% ipython --no-banner

In [1]: import numpy as np

In [2]: from numpy import linalg as LA

In [3]: np.set_printoptions(precision=3, suppress=True, linewidth=200, floatmode="fixed")

In [4]: rng = np.random.default_rng(38209)

In [5]: X = np.array([[1, 2, 3, 1, 3, 2, 2],
   ...:     [1, 1, 0, 0, 3, 2, 2],
   ...:     [0, 2, 1, 3, 1, 2, 1],
   ...:     [3, 0, 0, 2, 3, 0, 3],
   ...:     [3, 2, 3, 3, 0, 1, 2],
   ...:     [0, 2, 2, 3, 2, 0, 3],
   ...:     [2, 0, 1, 0, 0, 1, 2],
   ...:     [1, 2, 3, 0, 1, 2, 2],
   ...:     [1, 2, 0, 3, 2, 3, 2],
   ...:     [0, 2, 2, 1, 1, 1, 1],
   ...:     [1, 2, 2, 1, 0, 1, 2]]) * (rng.random((11, 7)) < 0.3)

In [6]: print(X)
[[0 0 0 1 0 0 0]
 [0 0 0 0 0 0 0]
 [0 0 0 0 1 0 0]
 [3 0 0 2 0 0 0]
 [0 0 0 0 0 0 0]
 [0 0 0 3 0 0 0]
 [0 0 0 0 0 0 0]
 [0 0 3 0 1 2 2]
 [0 0 0 0 0 0 0]
 [0 0 2 0 0 0 0]
 [1 0 2 0 0 0 0]]

In [7]: # row 4 repeats row 1

In [8]: print(np.round(np.trace(LA.pinv(X) @ X), 3))
5.0

In [9]: feats = np.load("x.npy")

In [10]: print(feats)
[[ 2 -3  0  1]
 [-3 -4 -2  0]
 [ 0 -2  4  0]
 [ 1  0  0  0]]

In [11]: vals, evecs = LA.eigh(feats)

In [12]: print(round(vals.sum(), 3), np.trace(feats))
2.0 2

In [13]: print(LA.eigvalsh(feats + -1 * np.eye(4)))
[-6.624 -1.241  2.101  3.764]

In [14]: print(vals)
[-5.624 -0.241  3.101  4.764]

In [15]: print(np.unique(vals.round(6) + 0, return_counts=True)[1])
[1 1 1 1]

In [16]: Uu, sig, Vh = LA.svd(feats)

In [17]: print(np.argmax(sig[:-1] / (sig[1:] + 1e-6)) + 1)
3

In [18]: M2 = Uu[:, :3] @ np.diag(sig[:3]) @ Vh[:3]

In [19]: print(np.round(LA.norm(feats - M2) / LA.norm(feats), 3))
0.03

In [20]: print(LA.matrix_rank(feats, rtol=0.05))
3

In [21]: print(round(float(np.abs(feats - M2).max()), 3))
0.221
